>>> import numpy as np
>>> np.set_printoptions(precision=2, suppress=True, linewidth=120, legacy="1.25")
>>> A = np.loadtxt("w.csv", delimiter=",")
>>> A
array([[  0.25,  -2.97,  -0.6 ,   1.43],
       [ -1.48,  -4.26,   2.43,  19.83],
       [  1.6 , -14.51,  -1.73,   3.07],
       [  0.16, -11.08,   0.84,  15.66],
       [  0.12,  -5.41,  -0.25,   2.84],
       [  2.09, -14.64,  -1.59,   2.52],
       [ -2.17,  -2.75,   2.08,  20.55],
       [  0.76,  -9.54,   0.02,   6.44],
       [  0.12, -11.53,  -0.52,  10.64],
       [  0.36,  -4.91,   0.  ,   3.14],
       [  0.77, -10.78,  -0.5 ,   5.89],
       [ -1.21,   0.14,   1.97,  14.17],
       [  1.1 ,  -8.71,  -0.82,   2.12],
       [ -0.65,   0.34,   0.4 ,   2.81],
       [  2.13, -10.35,  -1.09,  -2.33],
       [ -0.05, -11.41,   0.62,  15.19],
       [  2.26, -13.99,  -2.26,  -3.46],
       [ -2.14,   1.76,   2.97,  16.64],
       [ -0.14,  -8.49,  -0.03,  11.38],
       [  0.56, -10.2 ,  -0.31,   6.23],
       [  0.02, -12.99,   1.14,  17.02],
       [  1.29, -14.34,  -0.7 ,   5.62],
       [  0.69, -13.39,   0.2 ,  12.34],
       [ -1.9 ,   0.27,   2.82,  18.32]])
>>> Xs = A - A.mean(axis=0)
>>> Uu, sig, VT = np.linalg.svd(Xs, full_matrices=False)
>>> print(np.abs(Uu[:, 0]).argmax())
16
>>> (np.sign(Uu[:, 0]) == np.sign(Uu[0, 0])).astype(int)
array([1, 0, 1, 0, 1, 1, 0, 1, 0, 1, 1, 0, 1, 1, 1, 0, 1, 0, 0, 1, 0, 1, 0, 0])
>>> np.linalg.matrix_rank(A, rtol=0.1)
2
>>> np.linalg.cond(A) > 100
False
>>> round(np.linalg.norm(A, 2) / np.linalg.norm(A), 2)
0.87
>>> W0 = np.loadtxt("mat.csv", delimiter=",")
>>> W0
array([[ 1.  ,  0.  ,  0.  ,  0.  ,  0.  ],
       [ 0.  , -0.5 , -0.87,  0.  ,  0.  ],
       [ 0.  ,  0.87, -0.5 ,  0.  ,  0.  ],
       [ 0.  ,  0.  ,  0.  ,  1.  ,  0.  ],
       [ 0.  ,  0.  ,  0.  ,  0.  ,  1.  ]])
>>> # 4 groups of indices that never mix
>>> hat = np.triu(np.array([[2, 0, 0, 2, 2],
...     [1, 1, 2, 2, 0],
...     [2, 1, 1, 0, 0],
...     [2, 2, 0, 0, 2],
...     [0, 1, 0, 2, 1]]), 1) + np.eye(5)
>>> B = hat @ W0 @ np.linalg.inv(hat)
>>> round(float(np.linalg.det(B)), 2)
1.0
>>> np.linalg.matrix_rank(B)
5
>>> print(B)
[[ 1.    0.    0.    0.    0.  ]
 [ 0.    1.23 -4.33 -0.46  0.93]
 [ 0.    0.87 -2.23 -1.73  3.46]
 [ 0.    0.    0.    1.    0.  ]
 [ 0.    0.    0.    0.    1.  ]]
>>> np.linalg.matrix_rank(B, rtol=0.1)
4
>>> q, r_ = np.linalg.qr(W0)
>>> r_.round(2) + 0
array([[ 1.,  0.,  0.,  0.,  0.],
       [ 0.,  1.,  0.,  0.,  0.],
       [ 0.,  0., -1.,  0.,  0.],
       [ 0.,  0.,  0.,  1.,  0.],
       [ 0.,  0.,  0.,  0.,  1.]])
>>> np.allclose(r_.T @ r_, W0.T @ W0)
True
>>> abs(r_[0, 0]), np.round(np.linalg.norm(W0[:, 0]), 2)
(1.0, 1.0)
>>> np.trace(q @ q.T)
5.0
>>> np.round(q.T @ q, 2) + 0
array([[1., 0., 0., 0., 0.],
       [0., 1., 0., 0., 0.],
       [0., 0., 1., 0., 0.],
       [0., 0., 0., 1., 0.],
       [0., 0., 0., 0., 1.]])
>>> x0 = np.array([-6, -2, 3, -6, -7])
>>> target = W0 @ x0
>>> target
array([-6.  , -1.6 , -3.23, -6.  , -7.  ])
>>> np.linalg.solve(W0, target)
array([-6., -2.,  3., -6., -7.])
>>> np.linalg.solve(W0, -2 * target)
array([12.,  4., -6., 12., 14.])
>>> X, _ = np.linalg.qr(np.array([[-0.9, -1.6, 0.3, -0.3],
...     [1.5, 0.0, 0.7, 0.4],
...     [0.0, 1.7, -0.1, -1.3],
...     [0.6, 0.4, 0.9, 1.3]]))
>>> X
array([[-0.49, -0.53, -0.5 , -0.48],
       [ 0.81, -0.34,  0.03, -0.48],
       [ 0.  ,  0.78, -0.28, -0.56],
       [ 0.32,  0.05, -0.82,  0.47]])
>>> # keeps lengths
>>> print(np.round(np.abs(np.linalg.eigvals(X)).max(), 2))
1.0
>>> np.linalg.matrix_power(X, 4)
array([[ 0.46, -0.84, -0.01, -0.29],
       [ 0.52,  0.47, -0.49, -0.52],
       [ 0.49,  0.27,  0.83, -0.03],
       [ 0.52,  0.01, -0.29,  0.8 ]])
>>> W1 = np.array([[3, 3, 0, 3], [1, 5, 5, 0], [4, 3, 5, 5], [5, 2, 3, 2]])
>>> coef = np.array([0, -3, 4, -1])
>>> act = np.maximum(X @ W1 + coef, 0)
>>> print((act > 0).mean(axis=0))
[0.25 0.   0.75 0.25]
>>> (act > 0).astype(int)
array([[0, 0, 0, 0],
       [0, 0, 1, 1],
       [0, 0, 1, 0],
       [1, 0, 1, 0]])
>>> Z = np.array([[3, 0, -2], [-3, 1, -3], [-1, -1, -3], [-3, 1, -3]])
>>> (act @ Z).round(6).argmax(axis=1)
array([0, 1, 0, 0])
>>> W1 @ Z
array([[ -9,   6, -24],
       [-17,   0, -32],
       [-17,   3, -47],
       [  0,   1, -31]])
>>> print(act @ Z)
[[  0.     0.     0.  ]
 [ -2.88  -0.41  -4.92]
 [ -4.8   -4.8  -14.41]
 [ -1.28  -1.55  -4.83]]
>>> np.linalg.pinv(X)
array([[-0.49,  0.81,  0.  ,  0.32],
       [-0.53, -0.34,  0.78,  0.05],
       [-0.5 ,  0.03, -0.28, -0.82],
       [-0.48, -0.48, -0.56,  0.47]])
>>> np.round(X @ X.T, 2) + 0
array([[1., 0., 0., 0.],
       [0., 1., 0., 0.],
       [0., 0., 1., 0.],
       [0., 0., 0., 1.]])
>>> np.linalg.eigvals(X)
array([-1.  +0.j  , -0.32+0.95j, -0.32-0.95j,  1.  +0.j  ])
>>> np.kron(np.eye(2, dtype=int), X)
array([[-0.49, -0.53, -0.5 , -0.48, -0.  , -0.  , -0.  , -0.  ],
       [ 0.81, -0.34,  0.03, -0.48,  0.  , -0.  ,  0.  , -0.  ],
       [ 0.  ,  0.78, -0.28, -0.56,  0.  ,  0.  , -0.  , -0.  ],
       [ 0.32,  0.05, -0.82,  0.47,  0.  ,  0.  , -0.  ,  0.  ],
       [-0.  , -0.  , -0.  , -0.  , -0.49, -0.53, -0.5 , -0.48],
       [ 0.  , -0.  ,  0.  , -0.  ,  0.81, -0.34,  0.03, -0.48],
       [ 0.  ,  0.  , -0.  , -0.  ,  0.  ,  0.78, -0.28, -0.56],
       [ 0.  ,  0.  , -0.  ,  0.  ,  0.32,  0.05, -0.82,  0.47]])
>>> print(round(float(np.einsum("ij,ji->", X, X)), 2))
0.4
>>> np.poly(X)
array([ 1.  ,  0.63,  0.  , -0.63, -1.  ])
>>> print(round(np.linalg.det(2 * X), 2), round(np.linalg.det(X), 2))
-16.0 -1.0
>>> round(float(np.linalg.eigvals(X).sum().real), 2)
-0.63
>>> data = np.array([[5.0, 11.0, -3.0, 4.0],
...     [-1.0, -7.0, 3.0, -4.0],
...     [-5.0, -11.0, 3.0, -4.0],
...     [-3.0, 13.0, -8.0, 9.0]])
>>> print(data)
[[  5.  11.  -3.   4.]
 [ -1.  -7.   3.  -4.]
 [ -5. -11.   3.  -4.]
 [ -3.  13.  -8.   9.]]
>>> # rank 3
>>> rank = np.linalg.matrix_rank(data)
>>> rank
3
>>> N = np.linalg.svd(data)[2][rank:].T
>>> [int(np.linalg.matrix_rank(np.delete(data, i, axis=0))) for i in range(4)]
[3, 2, 3, 2]
>>> np.allclose(data @ N, 0)
True
>>> np.linalg.matrix_rank(data.T @ data), np.linalg.matrix_rank(data @ data.T)
(3, 3)
>>> [int(np.linalg.matrix_rank(data[:i])) for i in range(1, len(data) + 1)]
[1, 2, 2, 3]
>>> Uu, sig, VT = np.linalg.svd(data)
>>> V = VT[:(sig > 1e-8).sum()]
>>> rng = np.random.default_rng(607740)
>>> x0 = data[3] + 2 * data[2] + rng.integers(2) * np.eye(4)[3]
>>> x0
array([-13.,  -9.,  -2.,   2.])
>>> np.linalg.matrix_rank(np.vstack([data, x0]))
3
>>> np.allclose(V.T @ V @ x0, x0)
True
>>> np.round(np.linalg.det(2 * data), 2), round(float(np.linalg.det(data)), 2)
(0.0, 0.0)
>>> np.einsum("ij,ji->", data, data)
42.0
>>> np.round(np.linalg.eigvals(data), 2) + 0
array([0., 1., 4., 5.])
>>> round(float(np.linalg.det(data.T)), 2)
0.0
>>> np.round(np.linalg.det(data[::-1]), 2)
0.0
>>> B = np.array([[1, 1, 0, 2, 1]])
>>> M = np.block([[np.zeros((1, 1)), B], [B.T, np.zeros((5, 5))]])
>>> M
array([[0., 1., 1., 0., 2., 1.],
       [1., 0., 0., 0., 0., 0.],
       [1., 0., 0., 0., 0., 0.],
       [0., 0., 0., 0., 0., 0.],
       [2., 0., 0., 0., 0., 0.],
       [1., 0., 0., 0., 0., 0.]])
>>> hat = np.triu(np.array([[2, 2, 2, 1], [2, 1, 1, 0], [1, 2, 1, 2], [2, 2, 2, 2]]), 1) + np.eye(4)
>>> B = hat @ data @ np.linalg.inv(hat)
>>> np.linalg.matrix_rank(B)
3
>>> np.round(np.poly(B), 2) + 0
array([  1., -10.,  29., -20.,   0.])
>>> hat @ data - data @ hat
array([[-15., -33., -17.,  -6.],
       [ -5.,  -9.,  12.,  -9.],
       [ -6.,  36.,   5.,  17.],
       [  0.,   6.,  -7.,  19.]])
>>> arr = np.load("block6.npy")
>>> arr
array([[-1.88, -8.45,  6.01, -9.28, -1.25, 11.6 ],
       [19.74, 18.57, 15.37,  5.93, 18.94, 14.95],
       [ 0.89, -0.1 , -0.41,  0.46,  2.91,  0.9 ],
       [-0.74, -3.35, -2.43, -6.22, -2.01, -4.24],
       [-3.  , -2.59,  0.79,  6.31,  4.5 ,  6.52]])
>>> W1 = np.array([[2, 2], [0, 3], [3, 3], [0, 2], [2, 2], [2, 0]])
>>> coef = np.array([-1, 2])
>>> act = np.maximum(arr @ W1 + coef, 0)
>>> print(np.linalg.matrix_rank(act))
2
>>> Z = np.array([[1, 3], [2, 1]])
>>> (act @ Z).round(6).argmax(axis=1)
array([1, 1, 1, 0, 1])
>>> act @ Z
array([[ 33.97, 101.91],
       [538.45, 650.15],
       [ 25.15,  30.5 ],
       [  0.  ,   0.  ],
       [ 41.85,  64.45]])
>>> arr.ravel(order="F")
array([-1.88, 19.74,  0.89, -0.74, -3.  , -8.45, 18.57, -0.1 , -3.35, -2.59,  6.01, 15.37, -0.41, -2.43,  0.79, -9.28,
        5.93,  0.46, -6.22,  6.31, -1.25, 18.94,  2.91, -2.01,  4.5 , 11.6 , 14.95,  0.9 , -4.24,  6.52])
>>> print(arr.reshape(-1, 2))
[[-1.88 -8.45]
 [ 6.01 -9.28]
 [-1.25 11.6 ]
 [19.74 18.57]
 [15.37  5.93]
 [18.94 14.95]
 [ 0.89 -0.1 ]
 [-0.41  0.46]
 [ 2.91  0.9 ]
 [-0.74 -3.35]
 [-2.43 -6.22]
 [-2.01 -4.24]
 [-3.   -2.59]
 [ 0.79  6.31]
 [ 4.5   6.52]]
>>> blk = arr.reshape(5, 2, -1)
>>> np.einsum("ihd,jhd->hij", blk, blk).shape
(2, 5, 5)
>>> print(blk.transpose(1, 0, 2))
[[[-1.88 -8.45  6.01]
  [19.74 18.57 15.37]
  [ 0.89 -0.1  -0.41]
  [-0.74 -3.35 -2.43]
  [-3.   -2.59  0.79]]

 [[-9.28 -1.25 11.6 ]
  [ 5.93 18.94 14.95]
  [ 0.46  2.91  0.9 ]
  [-6.22 -2.01 -4.24]
  [ 6.31  4.5   6.52]]]
>>> np.einsum("ihd,ihd->ih", blk, blk)
array([[111.06, 222.24],
       [970.75, 617.39],
       [  0.97,   9.49],
       [ 17.68,  60.71],
       [ 16.33, 102.58]])
>>> np.unravel_index(np.abs(arr).argmax(), arr.shape)
(1, 0)
>>> np.linalg.matrix_rank(arr)
5
>>> np.linalg.svd(arr, compute_uv=False)
array([40.56, 18.51, 11.26,  3.79,  0.39])
>>> arr.mean(axis=0)
array([ 3.  ,  0.82,  3.87, -0.56,  4.62,  5.95])
